% ipython --no-banner

In [1]: import numpy as np

In [2]: np.set_printoptions(suppress=True, linewidth=200)

In [3]: M = np.loadtxt("m.csv", delimiter=",")

In [4]: M
Out[4]: 
array([[ 4.,  2.,  3.],
       [ 2.,  0.,  1.],
       [ 0., -2., -1.],
       [ 4.,  2.,  3.],
       [ 1., -1.,  0.]])

In [5]: Uu, sig, VT = np.linalg.svd(M)

In [6]: sig.round(3) + 0
Out[6]: array([8.   , 2.449, 0.   ])

In [7]: Y = Uu[:, :2] @ np.diag(sig[:2]) @ VT[:2]

In [8]: round(float(np.abs(M - Y).max()), 3)
Out[8]: 0.0

In [9]: Y.round(3) + 0
Out[9]: 
array([[ 4.,  2.,  3.],
       [ 2.,  0.,  1.],
       [ 0., -2., -1.],
       [ 4.,  2.,  3.],
       [ 1., -1.,  0.]])

In [10]: round(np.linalg.norm(M - Y) / np.linalg.norm(M), 3)
Out[10]: np.float64(0.0)

In [11]: np.linalg.matrix_rank(Y)
Out[11]: np.int64(2)

In [12]: A = np.loadtxt("out7.csv", delimiter=",")

In [13]: A
Out[13]: 
array([[1.   , 0.7  , 0.49 , 0.343, 0.24 , 0.168],
       [0.7  , 1.   , 0.7  , 0.49 , 0.343, 0.24 ],
       [0.49 , 0.7  , 1.   , 0.7  , 0.49 , 0.343],
       [0.343, 0.49 , 0.7  , 1.   , 0.7  , 0.49 ],
       [0.24 , 0.343, 0.49 , 0.7  , 1.   , 0.7  ],
       [0.168, 0.24 , 0.343, 0.49 , 0.7  , 1.   ]])

In [14]: L = np.linalg.cholesky(A)

In [15]: np.round(np.prod(np.diag(L)) ** 2, 3), np.round(np.linalg.det(A), 3)
Out[15]: (np.float64(0.035), np.float64(0.035))

In [16]: L.round(3)
Out[16]: 
array([[1.   , 0.   , 0.   , 0.   , 0.   , 0.   ],
       [0.7  , 0.714, 0.   , 0.   , 0.   , 0.   ],
       [0.49 , 0.5  , 0.714, 0.   , 0.   , 0.   ],
       [0.343, 0.35 , 0.5  , 0.714, 0.   , 0.   ],
       [0.24 , 0.245, 0.35 , 0.5  , 0.714, 0.   ],
       [0.168, 0.171, 0.245, 0.35 , 0.5  , 0.714]])

In [17]: np.round(np.diag(L) ** 2, 3)
Out[17]: array([1.  , 0.51, 0.51, 0.51, 0.51, 0.51])

In [18]: A / np.sqrt(np.outer(np.diag(A), np.diag(A)))
Out[18]: 
array([[1.   , 0.7  , 0.49 , 0.343, 0.24 , 0.168],
       [0.7  , 1.   , 0.7  , 0.49 , 0.343, 0.24 ],
       [0.49 , 0.7  , 1.   , 0.7  , 0.49 , 0.343],
       [0.343, 0.49 , 0.7  , 1.   , 0.7  , 0.49 ],
       [0.24 , 0.343, 0.49 , 0.7  , 1.   , 0.7  ],
       [0.168, 0.24 , 0.343, 0.49 , 0.7  , 1.   ]])

In [19]: np.linalg.eigvalsh(A).min() > 0
Out[19]: np.True_

In [20]: evals, vecs = np.linalg.eigh(A)

In [21]: (evals > 1e-8).sum(), (evals < -1e-8).sum()
Out[21]: (np.int64(6), np.int64(0))

In [22]: np.unique(evals.round(6) + 0, return_counts=True)[1]
Out[22]: array([1, 1, 1, 1, 1, 1])

In [23]: np.abs(vecs[:, -1]).round(6).argmax()
Out[23]: np.int64(2)

In [24]: np.round(np.linalg.svd(A, compute_uv=False), 3)
Out[24]: array([3.417, 1.276, 0.566, 0.325, 0.229, 0.188])

In [25]: np.round(np.abs(vecs[:, -1]), 3)
Out[25]: array([0.343, 0.417, 0.456, 0.456, 0.417, 0.343])

In [26]: np.round(vecs @ np.diag(evals) @ vecs.T, 3)
Out[26]: 
array([[1.   , 0.7  , 0.49 , 0.343, 0.24 , 0.168],
       [0.7  , 1.   , 0.7  , 0.49 , 0.343, 0.24 ],
       [0.49 , 0.7  , 1.   , 0.7  , 0.49 , 0.343],
       [0.343, 0.49 , 0.7  , 1.   , 0.7  , 0.49 ],
       [0.24 , 0.343, 0.49 , 0.7  , 1.   , 0.7  ],
       [0.168, 0.24 , 0.343, 0.49 , 0.7  , 1.   ]])

In [27]: np.round(vecs.T @ vecs, 3) + 0
Out[27]: 
array([[1., 0., 0., 0., 0., 0.],
       [0., 1., 0., 0., 0., 0.],
       [0., 0., 1., 0., 0., 0.],
       [0., 0., 0., 1., 0., 0.],
       [0., 0., 0., 0., 1., 0.],
       [0., 0., 0., 0., 0., 1.]])

In [28]: evals.round(3)
Out[28]: array([0.188, 0.229, 0.325, 0.566, 1.276, 3.417])
